% python3 -q
>>> import numpy as np
>>> np.set_printoptions(precision=2, suppress=True, linewidth=140)
>>> tidy = lambda a: np.round(a, 2) + 0
>>> arr = np.load("a.npy")
>>> arr
array([[0, 0, 0, 1, 0],
       [1, 0, 0, 0, 0],
       [0, 0, 0, 0, 1],
       [0, 1, 0, 0, 0],
       [0, 0, 1, 0, 0]])
>>> # rows sum to 1
>>> np.linalg.matrix_power(arr, 100)
array([[0, 0, 0, 1, 0],
       [1, 0, 0, 0, 0],
       [0, 0, 1, 0, 0],
       [0, 1, 0, 0, 0],
       [0, 0, 0, 0, 1]])
>>> tidy(np.sort(np.abs(np.linalg.eigvals(arr)))[::-1])
array([1., 1., 1., 1., 1.])
>>> np.linalg.matrix_power(arr, 2)
array([[0, 1, 0, 0, 0],
       [0, 0, 0, 1, 0],
       [0, 0, 1, 0, 0],
       [1, 0, 0, 0, 0],
       [0, 0, 0, 0, 1]])
>>> p = np.eye(5)[3]
>>> for _ in range(7):
...     p = p @ arr
...     print(p.round(2))
... 
[0. 1. 0. 0. 0.]
[1. 0. 0. 0. 0.]
[0. 0. 0. 1. 0.]
[0. 1. 0. 0. 0.]
[1. 0. 0. 0. 0.]
[0. 0. 0. 1. 0.]
[0. 1. 0. 0. 0.]
>>> tidy(np.linalg.norm(arr, axis=0))
array([1., 1., 1., 1., 1.])
>>> arr.T @ arr
array([[1, 0, 0, 0, 0],
       [0, 1, 0, 0, 0],
       [0, 0, 1, 0, 0],
       [0, 0, 0, 1, 0],
       [0, 0, 0, 0, 1]])
>>> tidy(np.linalg.svd(arr, compute_uv=False))
array([1., 1., 1., 1., 1.])
>>> tidy(np.linalg.pinv(arr))
array([[0., 1., 0., 0., 0.],
       [0., 0., 0., 1., 0.],
       [0., 0., 0., 0., 1.],
       [1., 0., 0., 0., 0.],
       [0., 0., 1., 0., 0.]])
>>> u = np.array([0, 1, 5, 4, -4])
>>> A2 = arr + np.outer(u, np.eye(5)[3])
>>> np.linalg.matrix_rank(A2 - arr)
np.int64(1)
>>> A2
array([[ 0.,  0.,  0.,  1.,  0.],
       [ 1.,  0.,  0.,  1.,  0.],
       [ 0.,  0.,  0.,  5.,  1.],
       [ 0.,  1.,  0.,  4.,  0.],
       [ 0.,  0.,  1., -4.,  0.]])
>>> np.linalg.matrix_rank(np.linalg.inv(A2) - np.linalg.inv(arr), tol=1e-8)
np.int64(1)
>>> np.unravel_index(np.abs(A2).argmax(), A2.shape)
(np.int64(2), np.int64(3))
>>> u = np.array([5, 5, 1, 1, 2, 0, 3])
>>> g = np.array([1, 1, 2, 2, 2, 1])
>>> A = u[:, None] + g[None, :]
>>> A
array([[6, 6, 7, 7, 7, 6],
       [6, 6, 7, 7, 7, 6],
       [2, 2, 3, 3, 3, 2],
       [2, 2, 3, 3, 3, 2],
       [3, 3, 4, 4, 4, 3],
       [1, 1, 2, 2, 2, 1],
       [4, 4, 5, 5, 5, 4]])
>>> left, s, Vt = np.linalg.svd(A)
>>> vecs = Vt[:(s > 1e-8).sum()]
>>> rng = np.random.default_rng(57)
>>> vec = A[2] + 4 * A[4] + rng.integers(2) * np.eye(6)[5]
>>> vec
array([14., 14., 19., 19., 19., 14.])
>>> np.allclose(vecs.T @ vecs @ vec, vec)
True
>>> tidy(np.linalg.norm(vec - vecs.T @ vecs @ vec))
np.float64(0.0)
>>> left, s, Vt = np.linalg.svd(A)
>>> np.argmax(s[:-1] / (s[1:] + 1e-6)) + 1
np.int64(2)
>>> A2 = left[:, :2] @ np.diag(s[:2]) @ Vt[:2]
>>> tidy(np.abs(A - A2).max())
np.float64(0.0)
>>> np.linalg.matrix_rank(A2)
np.int64(2)
>>> tidy(np.linalg.norm(A - A2) / np.linalg.norm(A))
np.float64(0.0)
>>> tidy(np.linalg.norm(A - A2, 2)), tidy(s[2])
(np.float64(0.0), np.float64(0.0))
>>> np.linalg.matrix_rank(A, rtol=0.05)
np.int64(1)
>>> vec = np.array([0, 0, 2, 2, 1, 2])
>>> np.einsum("ij,j->i", A, vec)
array([47, 47, 19, 19, 26, 12, 33])
>>> (A * vec).sum(axis=1)
array([47, 47, 19, 19, 26, 12, 33])
>>> vec @ A
Traceback (most recent call last):
  File "<python-input-43>", line 1, in <module>
    vec @ A
    ~~~~^~~
ValueError: matmul: Input operand 1 has a mismatch in its core dimension 0, with gufunc signature (n?,k),(k,m?)->(n?,m?) (size 7 is different from 6)
>>> A @ vec
array([47, 47, 19, 19, 26, 12, 33])
>>> A * vec
array([[ 0,  0, 14, 14,  7, 12],
       [ 0,  0, 14, 14,  7, 12],
       [ 0,  0,  6,  6,  3,  4],
       [ 0,  0,  6,  6,  3,  4],
       [ 0,  0,  8,  8,  4,  6],
       [ 0,  0,  4,  4,  2,  2],
       [ 0,  0, 10, 10,  5,  8]])
>>> A @ (2 * vec)
array([94, 94, 38, 38, 52, 24, 66])
>>> (A @ vec).argmax()
np.int64(0)
>>> data = np.load("block9.npy")
>>> data
array([[ 0.98,  2.05, -0.06, -1.93,  5.03],
       [ 0.93,  2.15,  0.07, -2.22,  5.02],
       [ 0.9 ,  1.96, -0.08, -1.85,  5.01],
       [ 0.85,  2.  , -0.02, -2.01,  5.14],
       [ 1.01,  2.13,  0.09, -1.92,  4.95],
       [ 0.9 ,  1.98, -0.02, -1.99,  5.2 ],
       [ 0.91,  2.04, -0.06, -1.77,  5.09],
       [ 1.04,  1.95, -0.05, -1.96,  4.96],
       [ 0.91,  1.91, -0.09, -1.98,  4.96],
       [ 0.93,  2.11,  0.  , -1.94,  5.06],
       [ 0.97,  1.89, -0.07, -2.1 ,  4.93],
       [ 1.09,  2.04,  0.05, -2.04,  4.97],
       [ 0.98,  2.05, -0.06, -2.  ,  5.12],
       [ 1.03,  2.02,  0.  , -2.06,  5.04],
       [ 0.93,  2.11,  0.06, -1.99,  4.89],
       [-3.01,  0.08, -1.9 , -2.97,  0.99],
       [-2.87,  0.11, -1.93, -2.99,  0.94],
       [-2.96,  0.09, -1.8 , -3.2 ,  0.91],
       [-3.05, -0.12, -2.05, -2.98,  0.98],
       [-2.99, -0.09, -2.06, -3.22,  0.96],
       [-3.  ,  0.07, -1.87, -3.01,  1.1 ],
       [-2.86, -0.12, -1.9 , -2.95,  1.04],
       [-2.95,  0.01, -2.07, -3.07,  1.04],
       [-2.77, -0.01, -1.97, -2.82,  1.03],
       [-3.12,  0.15, -2.03, -3.04,  1.01],
       [-2.94,  0.  , -2.1 , -3.06,  0.91],
       [-2.95, -0.02, -1.95, -3.15,  1.01],
       [-2.97,  0.13, -2.13, -2.87,  1.02],
       [-3.04,  0.03, -1.93, -2.96,  1.08],
       [-2.97, -0.04, -1.92, -2.99,  1.07]])
>>> blk = np.stack([data, 2 * data, data[::-1]])
>>> np.linalg.matrix_rank(blk.reshape(3, -1))
np.int64(2)
>>> tidy(np.linalg.norm(blk, axis=(1, 2)))
array([29.26, 58.52, 29.26])
>>> blk.shape
(3, 30, 5)
>>> np.linalg.matrix_rank(blk)
array([5, 5, 5])
>>> cen = (data - data.mean(axis=0)) / data.std(axis=0)
>>> tidy(cen.std(axis=0))
array([1., 1., 1., 1., 1.])
>>> beta = np.linalg.lstsq(np.delete(cen, 1, axis=1), cen[:, 1])[0]
>>> np.abs(beta).argmax()
np.int64(1)
>>> tidy(beta)
array([0.09, 0.45, 0.04, 0.41])
>>> def softmax(z):
...     e = np.exp(z - z.max(axis=-1, keepdims=True))
...     return e / e.sum(axis=-1, keepdims=True)
... 
>>> tidy(softmax(data[4] + -2))
array([0.02, 0.05, 0.01, 0.  , 0.92])
>>> tidy(softmax(data).sum(axis=1))
array([1., 1., 1., 1., 1., 1., 1., 1., 1., 1., 1., 1., 1., 1., 1., 1., 1., 1., 1., 1., 1., 1., 1., 1., 1., 1., 1., 1., 1., 1.])
>>> tidy(softmax(10 * data[4]))
array([0., 0., 0., 0., 1.])
>>> scores = data @ data.T / np.sqrt(5)
>>> tidy(softmax(scores)[4] @ data)
array([ 0.96,  2.03, -0.01, -1.99,  5.04])
>>> A2 = np.array([[2, 2], [5, 3]])
>>> C = np.array([[1, 2, 3], [0, 3, 3], [3, 2, 0]])
>>> W0 = np.block([[A2, np.zeros((2, 3))], [np.zeros((3, 2)), C]])
>>> W0
array([[2., 2., 0., 0., 0.],
       [5., 3., 0., 0., 0.],
       [0., 0., 1., 2., 3.],
       [0., 0., 0., 3., 3.],
       [0., 0., 3., 2., 0.]])
>>> # splits into 2 blocks
>>> A2 = np.array([[-1, 2, 2], [2, -2, 0], [-2, 2, 0], [1, 0, 1], [1, -1, 2]])
>>> np.linalg.matrix_rank(np.vstack([W0, A2.T]))
np.int64(5)
>>> np.einsum("ik,kj->ij", W0, A2)
array([[ 2.,  0.,  4.],
       [ 1.,  4., 10.],
       [ 3., -1.,  8.],
       [ 6., -3.,  9.],
       [-4.,  6.,  2.]])
>>> np.vstack([W0, A2.T]).shape
(8, 5)
>>> np.linalg.matrix_rank(W0 @ A2)
np.int64(3)
>>> vec = np.array([2, -2, -1, -1, -2])
>>> rhs = W0 @ vec
>>> rhs
array([ 0.,  4., -9., -9., -5.])
>>> tidy(np.linalg.solve(W0.T, W0[4]))
array([0., 0., 0., 0., 1.])
>>> tidy(np.linalg.solve(W0, rhs + W0[:, 4]))
array([ 2., -2., -1., -1., -1.])
>>> tidy(np.linalg.det(W0.T))
np.float64(60.0)
>>> tidy(np.linalg.det(2 * W0)), tidy(np.linalg.det(W0))
(np.float64(1920.0), np.float64(60.0))
>>> np.einsum("ij,ji->", W0, W0)
np.float64(73.0)
>>> np.einsum("ii->", W0)
np.float64(9.0)
>>> feats = np.loadtxt("case19.csv", delimiter=",")
>>> feats
array([[-43.71,   1.77, -38.71, -20.94,  10.29,  -2.31,  19.91,  28.5 , -15.1 ],
       [-43.41,   3.25, -38.72, -22.17,   9.85,  -1.74,  18.23,  29.79, -12.53],
       [-11.56,  -9.52,   5.12,   5.29,  13.86,   7.06, -10.61,  -9.15,   1.17],
       [-46.42,   3.79, -36.33, -21.05,  11.68,  -0.68,  17.28,  32.39, -12.34],
       [-42.94,   1.04, -37.52, -22.89,  12.08,   0.  ,  17.6 ,  28.55, -14.11],
       [-13.72, -10.42,   7.01,   6.21,  13.2 ,   8.26, -10.11,  -7.85,   0.6 ],
       [-11.99, -11.17,   7.01,   4.18,  13.72,   7.83,  -9.24, -10.03,   0.13],
       [-10.01,  -9.44,   5.72,   6.83,  13.9 ,   9.47, -10.71,  -8.97,   3.41],
       [-12.9 , -11.18,   4.82,   6.43,  15.  ,   7.42, -10.09, -10.67,   2.39],
       [ -7.01, -28.24, -19.42,  22.4 , -15.86,  20.7 ,   8.26, -12.19,   6.98],
       [-10.96, -10.76,   6.79,   5.42,  14.59,   8.72, -10.61, -10.1 ,   2.13],
       [-45.8 ,   4.25, -38.45, -23.89,  12.51,  -1.41,  18.3 ,  30.83, -13.76]])
>>> A2 = np.c_[feats[:, :4] @ np.array([[1, -5, -5, 2], [-3, 3, -5, 5], [-3, -4, 4, 1], [-2, -2, -5, -1]]), np.array([3, -3, 2, -3, -2, 5, -1, -5, -5, 5, -4, 5])]
>>> tidy(A2)
array([[ 108.99,  420.58,  159.56,  -96.34,    3.  ],
       [ 107.34,  426.02,  156.77,  -87.12,   -3.  ],
       [  -8.94,   -1.82,   99.43,  -70.89,    2.  ],
       [  93.3 ,  430.89,  173.08,  -89.17,   -3.  ],
       [ 112.28,  413.68,  173.87,  -95.31,   -2.  ],
       [ -15.91,   -3.12,  117.69,  -78.74,    5.  ],
       [  -7.87,   -9.96,  122.94,  -77.  ,   -1.  ],
       [ -12.51,  -14.81,   85.98,  -68.33,   -5.  ],
       [  -6.68,   -1.18,  107.53,  -83.31,   -5.  ],
       [  91.17,  -16.79,  -13.43, -197.04,    5.  ],
       [  -9.89,  -15.48,  108.66,  -74.35,   -4.  ],
       [ 104.58,  443.33,  173.4 ,  -84.91,    5.  ]])
>>> tidy(np.linalg.norm(A2 - feats @ np.linalg.lstsq(feats, A2)[0], axis=0))
array([0.  , 0.  , 0.  , 0.  , 4.26])
>>> np.linalg.matrix_rank(A2)
np.int64(5)
>>> tidy(np.linalg.norm(np.linalg.qr(feats)[0].T @ A2, axis=0) ** 2 / ((A2 ** 2).sum(axis=0) + 1e-12))
array([1. , 1. , 1. , 1. , 0.9])
>>> np.linalg.matrix_rank(np.c_[feats, A2])
np.int64(10)
>>> tidy(np.linalg.lstsq(feats, A2[:, 0])[0])
array([ 1., -3., -3., -2.,  0.,  0.,  0.,  0.,  0.])
